$ python -q
>>> import numpy as np
>>> np.set_printoptions(suppress=True, linewidth=200)
>>> J = np.array([[5, 0, 0, 0], [0, 2, 0, 0], [0, 0, 5, 0], [0, 0, 0, 9]])
>>> ev, vecs = np.linalg.eigh(J)
>>> x0 = np.array([-2, -1, 2, 3])
>>> vecs * np.abs(ev) @ vecs.T
array([[5., 0., 0., 0.],
       [0., 2., 0., 0.],
       [0., 0., 5., 0.],
       [0., 0., 0., 9.]])
>>> np.abs(J).sum(axis=1).max(), np.abs(ev).max()
(np.int64(9), np.float64(9.0))
>>> x0 @ J @ x0
np.int64(123)
>>> round(float(x0 @ J @ x0 / (x0 @ x0)), 2), ev[0], ev[-1]
(6.83, np.float64(2.0), np.float64(9.0))
>>> (np.linalg.matrix_power((J != 0) + (J.T != 0) + np.eye(4), 4) > 0).astype(int)
array([[1, 0, 0, 0],
       [0, 1, 0, 0],
       [0, 0, 1, 0],
       [0, 0, 0, 1]])
>>> np.flatnonzero(np.linalg.matrix_power((J != 0) + (J.T != 0) + np.eye(4), 4)[1])
array([1])
>>> f = np.array([8, 3, 8, 1])
>>> out = J + np.outer(f, np.eye(4)[1])
>>> np.round(np.linalg.det(out) / np.linalg.det(J), 2), round(float(1 + np.linalg.solve(J, f)[1]), 2)
(np.float64(2.5), 2.5)
>>> np.linalg.matrix_rank(out - J)
np.int64(1)
>>> np.linalg.matrix_rank(np.linalg.inv(out) - np.linalg.inv(J), tol=1e-8)
np.int64(1)
>>> arr = np.load("x.npy")
>>> arr
array([[1, 0, 0, 0, 0],
       [0, 0, 1, 0, 0],
       [0, 0, 0, 0, 1],
       [0, 1, 0, 0, 0],
       [0, 0, 0, 1, 0]])
>>> arr @ np.ones(5)
array([1., 1., 1., 1., 1.])
>>> np.linalg.matrix_power(arr, 100)
array([[1, 0, 0, 0, 0],
       [0, 1, 0, 0, 0],
       [0, 0, 1, 0, 0],
       [0, 0, 0, 1, 0],
       [0, 0, 0, 0, 1]])
>>> np.linalg.matrix_power(arr, 2)
array([[1, 0, 0, 0, 0],
       [0, 0, 0, 0, 1],
       [0, 0, 0, 1, 0],
       [0, 0, 1, 0, 0],
       [0, 1, 0, 0, 0]])
>>> np.round(np.sort(np.abs(np.linalg.eigvals(arr)))[::-1], 2)
array([1., 1., 1., 1., 1.])
>>> p = np.eye(5)[2]
>>> for _ in range(5):
...     p = p @ arr
...     print(p.round(2))
... 
[0. 0. 0. 0. 1.]
[0. 0. 0. 1. 0.]
[0. 1. 0. 0. 0.]
[0. 0. 1. 0. 0.]
[0. 0. 0. 0. 1.]
>>> x0 = np.array([-1, -2, -1, 0, 2])
>>> y = arr @ x0
>>> beta, lr = np.zeros(5), 1 / np.linalg.norm(arr, 2) ** 2
>>> for i in range(30):
...     beta -= lr * arr.T @ (arr @ beta - y)
...     if i % 5 == 0: print(i, round(np.linalg.norm(arr @ beta - y), 2))
... 
0 0.0
5 0.0
10 0.0
15 0.0
20 0.0
25 0.0
>>> beta
array([-1., -2., -1.,  0.,  2.])
>>> out = arr[0, 0] * arr[1:] - np.outer(arr[1:, 0], arr[0])
>>> out
array([[0, 0, 1, 0, 0],
       [0, 0, 0, 0, 1],
       [0, 1, 0, 0, 0],
       [0, 0, 0, 1, 0]])
>>> arr[:, 0] / arr[0, 0]
array([1., 0., 0., 0., 0.])
>>> np.flatnonzero(~out.round(6).any(axis=1))
array([], dtype=int64)
